In [1]: import numpy as np

In [2]: np.set_printoptions(suppress=True, linewidth=140)

In [3]: def rnd(a):
   ...:     return np.round(a, 3) + 0
   ...: 

In [4]: f = np.array([1, -2, 1, -3, -2, 2, 3])

In [5]: rng = np.random.default_rng(29)

In [6]: F = np.outer(rng.normal(size=37), f) + 0.02 * rng.normal(size=(37, 7))

In [7]: rnd(F)
Out[7]: 
array([[-0.385,  0.798, -0.37 ,  1.167,  0.77 , -0.827, -1.153],
       [ 0.074, -0.11 ,  0.055, -0.178, -0.104,  0.114,  0.14 ],
       [-0.164,  0.352, -0.153,  0.483,  0.363, -0.295, -0.476],
       [-0.156,  0.35 , -0.15 ,  0.479,  0.358, -0.353, -0.5  ],
       [ 0.061, -0.116,  0.098, -0.177, -0.128,  0.139,  0.19 ],
       [-0.259,  0.415, -0.236,  0.717,  0.446, -0.438, -0.652],
       [ 0.27 , -0.567,  0.314, -0.88 , -0.575,  0.552,  0.894],
       [-0.08 ,  0.104, -0.053,  0.138,  0.109, -0.134, -0.145],
       [ 0.612, -1.116,  0.549, -1.696, -1.14 ,  1.146,  1.68 ],
       [-0.648,  1.314, -0.68 ,  1.985,  1.341, -1.291, -2.024],
       [-0.354,  0.729, -0.365,  1.078,  0.73 , -0.708, -1.097],
       [-0.852,  1.707, -0.871,  2.576,  1.701, -1.747, -2.579],
       [-1.706,  3.358, -1.676,  5.03 ,  3.299, -3.308, -5.   ],
       [-2.255,  4.506, -2.247,  6.674,  4.462, -4.457, -6.68 ],
       [ 0.107, -0.138,  0.024, -0.174, -0.146,  0.093,  0.179],
       [-0.804,  1.644, -0.846,  2.487,  1.654, -1.639, -2.491],
       [-0.781,  1.558, -0.768,  2.232,  1.522, -1.509, -2.253],
       [-0.582,  1.162, -0.577,  1.76 ,  1.117, -1.159, -1.742],
       [ 0.462, -0.85 ,  0.443, -1.234, -0.849,  0.848,  1.271],
       [ 0.594, -1.117,  0.567, -1.692, -1.148,  1.118,  1.695],
       [ 0.672, -1.388,  0.719, -2.094, -1.364,  1.381,  2.035],
       [ 0.953, -1.869,  0.929, -2.808, -1.877,  1.833,  2.78 ],
       [ 3.014, -5.989,  3.   , -8.959, -5.95 ,  5.98 ,  8.952],
       [ 0.301, -0.627,  0.309, -0.859, -0.591,  0.606,  0.9  ],
       [ 0.179, -0.324,  0.144, -0.447, -0.293,  0.338,  0.458],
       [-2.182,  4.35 , -2.186,  6.575,  4.365, -4.353, -6.547],
       [-1.69 ,  3.368, -1.685,  5.032,  3.353, -3.372, -5.04 ],
       [ 2.191, -4.417,  2.247, -6.573, -4.392,  4.388,  6.579],
       [ 2.747, -5.48 ,  2.755, -8.234, -5.469,  5.473,  8.279],
       [ 0.452, -0.912,  0.407, -1.333, -0.877,  0.886,  1.335],
       [-0.088,  0.173, -0.074,  0.212,  0.17 , -0.159, -0.231],
       [ 0.54 , -1.097,  0.586, -1.714, -1.094,  1.114,  1.67 ],
       [-2.04 ,  4.064, -2.03 ,  6.099,  4.021, -4.057, -6.102],
       [-0.517,  1.025, -0.521,  1.578,  1.078, -1.055, -1.562],
       [-0.382,  0.833, -0.449,  1.243,  0.825, -0.812, -1.191],
       [ 1.741, -3.462,  1.746, -5.216, -3.465,  3.443,  5.224],
       [-0.992,  1.993, -1.009,  2.96 ,  1.989, -1.953, -3.003]])

In [8]: rnd(F.mean(axis=0))
Out[8]: array([-0.053,  0.114, -0.056,  0.169,  0.114, -0.113, -0.168])

In [9]: np.linalg.matrix_rank(F)
Out[9]: np.int64(7)

In [10]: F.shape
Out[10]: (37, 7)

In [11]: rnd(F.sum(axis=0))
Out[11]: array([-1.945,  4.226, -2.054,  6.237,  4.209, -4.173, -6.205])

In [12]: m1 = np.loadtxt("dump.csv", delimiter=",")

In [13]: m1
Out[13]: 
array([[1., 0., 0., 0., 0., 0., 0.],
       [0., 0., 0., 0., 1., 0., 0.],
       [0., 0., 0., 1., 0., 0., 0.],
       [0., 0., 0., 0., 0., 0., 4.],
       [0., 0., 0., 0., 0., 4., 0.],
       [0., 0., 0., 0., 0., 0., 0.],
       [0., 0., 4., 0., 0., 0., 0.]])

In [14]: # looks like rank 6

In [15]: np.linalg.lstsq(m1[:-1].T, m1[-1])[2]
Out[15]: np.int32(5)

In [16]: np.unique(m1.round(6), axis=0).shape
Out[16]: (7, 7)

In [17]: rnd(np.trace(np.linalg.pinv(m1) @ m1))
Out[17]: np.float64(6.0)

In [18]: rnd(m1 @ np.linalg.pinv(m1) @ m1)
Out[18]: 
array([[1., 0., 0., 0., 0., 0., 0.],
       [0., 0., 0., 0., 1., 0., 0.],
       [0., 0., 0., 1., 0., 0., 0.],
       [0., 0., 0., 0., 0., 0., 4.],
       [0., 0., 0., 0., 0., 4., 0.],
       [0., 0., 0., 0., 0., 0., 0.],
       [0., 0., 4., 0., 0., 0., 0.]])

In [19]: E = np.load("block5.npy")

In [20]: E
Out[20]: 
array([[0., 4., 0., 0., 0., 0., 0., 0., 0., 0.],
       [4., 1., 4., 0., 0., 0., 0., 0., 0., 0.],
       [0., 4., 0., 4., 0., 0., 0., 0., 0., 0.],
       [0., 0., 4., 3., 4., 0., 0., 0., 0., 0.],
       [0., 0., 0., 4., 2., 4., 0., 0., 0., 0.],
       [0., 0., 0., 0., 4., 0., 4., 0., 0., 0.],
       [0., 0., 0., 0., 0., 4., 1., 4., 0., 0.],
       [0., 0., 0., 0., 0., 0., 4., 3., 4., 0.],
       [0., 0., 0., 0., 0., 0., 0., 4., 3., 4.],
       [0., 0., 0., 0., 0., 0., 0., 0., 4., 2.]])

In [21]: w, evecs = np.linalg.eigh(E)

In [22]: rnd(w)
Out[22]: array([-6.42 , -5.554, -3.342, -1.875,  0.071,  2.585,  4.939,  6.338,  8.73 ,  9.529])

In [23]: rnd(np.linalg.svd(E, compute_uv=False))
Out[23]: array([9.529, 8.73 , 6.42 , 6.338, 5.554, 4.939, 3.342, 2.585, 1.875, 0.071])

In [24]: np.unique(w.round(6) + 0, return_counts=True)[1]
Out[24]: array([1, 1, 1, 1, 1, 1, 1, 1, 1, 1])

In [25]: [round(float(x), 3) for x in np.linalg.svd(E, compute_uv=False)[:3]]
Out[25]: [9.529, 8.73, 6.42]

In [26]: rnd(np.abs(np.linalg.svd(E)[2][-1]))
Out[26]: array([0.398, 0.007, 0.4  , 0.014, 0.41 , 0.184, 0.413, 0.28 , 0.209, 0.432])

In [27]: round(np.log10(np.linalg.cond(E)))
Out[27]: 2

In [28]: np.linalg.matrix_rank(E, rtol=0.1)
Out[28]: np.int64(9)

In [29]: x = np.array([0, -2, 2, -2, -1, -2, 0, -2, 2, 0])

In [30]: y = E @ x

In [31]: y
Out[31]: array([ -8.,   6., -16.,  -2., -18.,  -4., -16.,   2.,  -2.,   8.])

In [32]: rnd(np.linalg.solve(E, 3 * y))
Out[32]: array([ 0., -6.,  6., -6., -3., -6.,  0., -6.,  6.,  0.])

In [33]: rnd(np.linalg.solve(E, y))
Out[33]: array([ 0., -2.,  2., -2., -1., -2.,  0., -2.,  2.,  0.])

In [34]: rnd(np.linalg.solve(E, y + E[:, 4]))
Out[34]: array([ 0., -2.,  2., -2.,  0., -2.,  0., -2.,  2.,  0.])

In [35]: rnd(np.linalg.solve(E, E[:, 8]))
Out[35]: array([0., 0., 0., 0., 0., 0., 0., 0., 1., 0.])

In [36]: rnd(np.linalg.solve(E.T, E[3]))
Out[36]: array([0., 0., 0., 1., 0., 0., 0., 0., 0., 0.])

In [37]: X = np.loadtxt("run13.csv", delimiter=",")

In [38]: rnd(X)
Out[38]: 
array([[0.154, 0.115, 0.115, 0.   , 0.077, 0.   , 0.115, 0.115, 0.077, 0.077, 0.038, 0.115],
       [0.062, 0.125, 0.062, 0.   , 0.062, 0.   , 0.062, 0.188, 0.   , 0.125, 0.188, 0.125],
       [0.115, 0.038, 0.154, 0.115, 0.115, 0.077, 0.077, 0.   , 0.038, 0.038, 0.115, 0.115],
       [0.1  , 0.05 , 0.1  , 0.15 , 0.15 , 0.1  , 0.05 , 0.05 , 0.1  , 0.15 , 0.   , 0.   ],
       [0.12 , 0.08 , 0.04 , 0.08 , 0.08 , 0.12 , 0.12 , 0.08 , 0.08 , 0.04 , 0.12 , 0.04 ],
       [0.105, 0.053, 0.   , 0.   , 0.158, 0.158, 0.105, 0.158, 0.   , 0.053, 0.105, 0.105],
       [0.1  , 0.05 , 0.05 , 0.1  , 0.05 , 0.1  , 0.05 , 0.05 , 0.1  , 0.1  , 0.15 , 0.1  ],
       [0.077, 0.077, 0.077, 0.   , 0.077, 0.115, 0.115, 0.154, 0.115, 0.077, 0.038, 0.077],
       [0.1  , 0.05 , 0.   , 0.1  , 0.15 , 0.1  , 0.1  , 0.05 , 0.1  , 0.05 , 0.1  , 0.1  ],
       [0.045, 0.045, 0.091, 0.091, 0.091, 0.   , 0.045, 0.091, 0.136, 0.136, 0.136, 0.091],
       [0.103, 0.103, 0.034, 0.069, 0.034, 0.103, 0.103, 0.   , 0.103, 0.103, 0.138, 0.103],
       [0.062, 0.062, 0.062, 0.062, 0.125, 0.062, 0.188, 0.   , 0.062, 0.125, 0.062, 0.125]])

In [39]: rnd(X @ np.ones(12))
Out[39]: array([1., 1., 1., 1., 1., 1., 1., 1., 1., 1., 1., 1.])

In [40]: rnd(np.linalg.matrix_power(X, 100))
Out[40]: 
array([[0.096, 0.072, 0.063, 0.063, 0.094, 0.077, 0.096, 0.076, 0.078, 0.09 , 0.101, 0.093],
       [0.096, 0.072, 0.063, 0.063, 0.094, 0.077, 0.096, 0.076, 0.078, 0.09 , 0.101, 0.093],
       [0.096, 0.072, 0.063, 0.063, 0.094, 0.077, 0.096, 0.076, 0.078, 0.09 , 0.101, 0.093],
       [0.096, 0.072, 0.063, 0.063, 0.094, 0.077, 0.096, 0.076, 0.078, 0.09 , 0.101, 0.093],
       [0.096, 0.072, 0.063, 0.063, 0.094, 0.077, 0.096, 0.076, 0.078, 0.09 , 0.101, 0.093],
       [0.096, 0.072, 0.063, 0.063, 0.094, 0.077, 0.096, 0.076, 0.078, 0.09 , 0.101, 0.093],
       [0.096, 0.072, 0.063, 0.063, 0.094, 0.077, 0.096, 0.076, 0.078, 0.09 , 0.101, 0.093],
       [0.096, 0.072, 0.063, 0.063, 0.094, 0.077, 0.096, 0.076, 0.078, 0.09 , 0.101, 0.093],
       [0.096, 0.072, 0.063, 0.063, 0.094, 0.077, 0.096, 0.076, 0.078, 0.09 , 0.101, 0.093],
       [0.096, 0.072, 0.063, 0.063, 0.094, 0.077, 0.096, 0.076, 0.078, 0.09 , 0.101, 0.093],
       [0.096, 0.072, 0.063, 0.063, 0.094, 0.077, 0.096, 0.076, 0.078, 0.09 , 0.101, 0.093],
       [0.096, 0.072, 0.063, 0.063, 0.094, 0.077, 0.096, 0.076, 0.078, 0.09 , 0.101, 0.093]])

In [41]: X.sum(axis=1)
Out[41]: array([1., 1., 1., 1., 1., 1., 1., 1., 1., 1., 1., 1.])

In [42]: pr = np.eye(12)[3]

In [43]: for _ in range(6):
    ...:     pr = pr @ X
    ...:     print(pr.round(3))
    ...: 
[0.1  0.05 0.1  0.15 0.15 0.1  0.05 0.05 0.1  0.15 0.   0.  ]
[0.099 0.065 0.071 0.075 0.108 0.077 0.083 0.085 0.08  0.086 0.093 0.078]
[0.097 0.072 0.065 0.063 0.095 0.079 0.096 0.077 0.079 0.088 0.098 0.09 ]
[0.096 0.072 0.064 0.063 0.094 0.077 0.096 0.077 0.078 0.089 0.101 0.093]
[0.096 0.072 0.064 0.063 0.094 0.077 0.096 0.076 0.078 0.09  0.101 0.093]
[0.096 0.072 0.063 0.063 0.094 0.077 0.096 0.076 0.078 0.09  0.101 0.093]

In [44]: idx = rng.permutation(7)

In [45]: idx
Out[45]: array([3, 4, 2, 6, 5, 1, 0])

In [46]: out = m1[idx][:, idx]

In [47]: rnd(np.linalg.det(out)), rnd(np.linalg.det(m1[idx]))
Out[47]: (np.float64(0.0), np.float64(0.0))

In [48]: out
Out[48]: 
array([[0., 0., 0., 4., 0., 0., 0.],
       [0., 0., 0., 0., 4., 0., 0.],
       [1., 0., 0., 0., 0., 0., 0.],
       [0., 0., 4., 0., 0., 0., 0.],
       [0., 0., 0., 0., 0., 0., 0.],
       [0., 1., 0., 0., 0., 0., 0.],
       [0., 0., 0., 0., 0., 0., 1.]])

In [49]: rnd(np.sort(np.abs(np.linalg.eigvals(out))))
Out[49]: array([0.  , 0.  , 0.  , 1.  , 2.52, 2.52, 2.52])

In [50]: Q, evecs = np.linalg.qr(X[:, :7])[0], np.linalg.qr(X[:, 7:])[0]

In [51]: sv = np.linalg.svd(Q.T @ evecs, compute_uv=False)

In [52]: (sv > 0.9).sum()
Out[52]: np.int64(2)

In [53]: rnd(sv)
Out[53]: array([0.985, 0.976, 0.833, 0.577, 0.23 ])

In [54]: rnd(np.degrees(np.arccos(sv.clip(0, 1))))
Out[54]: array([ 9.826, 12.653, 33.638, 54.776, 76.712])

In [55]: rnd(np.linalg.norm(Q @ Q.T - evecs @ evecs.T, 2))
Out[55]: np.float64(1.0)

In [56]: K = np.loadtxt("out8.csv", delimiter=",")

In [57]: K
Out[57]: 
array([[ 2.,  0., -3., -1.,  3.,  2., -1.,  3.,  3., -2., -1.,  1.,  2.,  3.,  2.],
       [-1.,  2., -1.,  1., -2.,  2.,  2., -1.,  3.,  0., -1.,  3.,  1.,  2., -2.],
       [-1.,  0.,  0.,  2.,  0., -2.,  2.,  2.,  2.,  0.,  0.,  2.,  3.,  3., -3.],
       [-2.,  2., -2.,  2.,  3.,  1.,  3.,  3., -3.,  3.,  2.,  1.,  0., -3.,  2.],
       [ 3.,  3., -2.,  0., -2., -3.,  2., -2.,  0.,  2., -2.,  3.,  1.,  3.,  0.],
       [-2., -3.,  3.,  3., -1.,  2.,  2., -1.,  1.,  0.,  0.,  0.,  2.,  3.,  2.],
       [-1., -1.,  0., -3., -2.,  0.,  0.,  3., -2., -3., -2.,  0., -1.,  3.,  2.],
       [-3.,  3., -3., -2.,  2.,  2.,  3., -3.,  1., -1.,  0.,  2., -3., -3.,  3.],
       [ 3., -1.,  3.,  2.,  3.,  0.,  0., -2.,  0.,  0., -3., -2., -2., -2.,  1.],
       [ 3.,  2., -2.,  0., -2., -1., -3.,  3.,  0., -3.,  3.,  3.,  0.,  1.,  0.],
       [ 5., -6.,  0., -4.,  9., -4., -7.,  6., -6., -2.,  2., -8., -1., -3.,  8.]])

In [58]: rnd(np.trace(np.linalg.pinv(K) @ K))
Out[58]: np.float64(10.0)
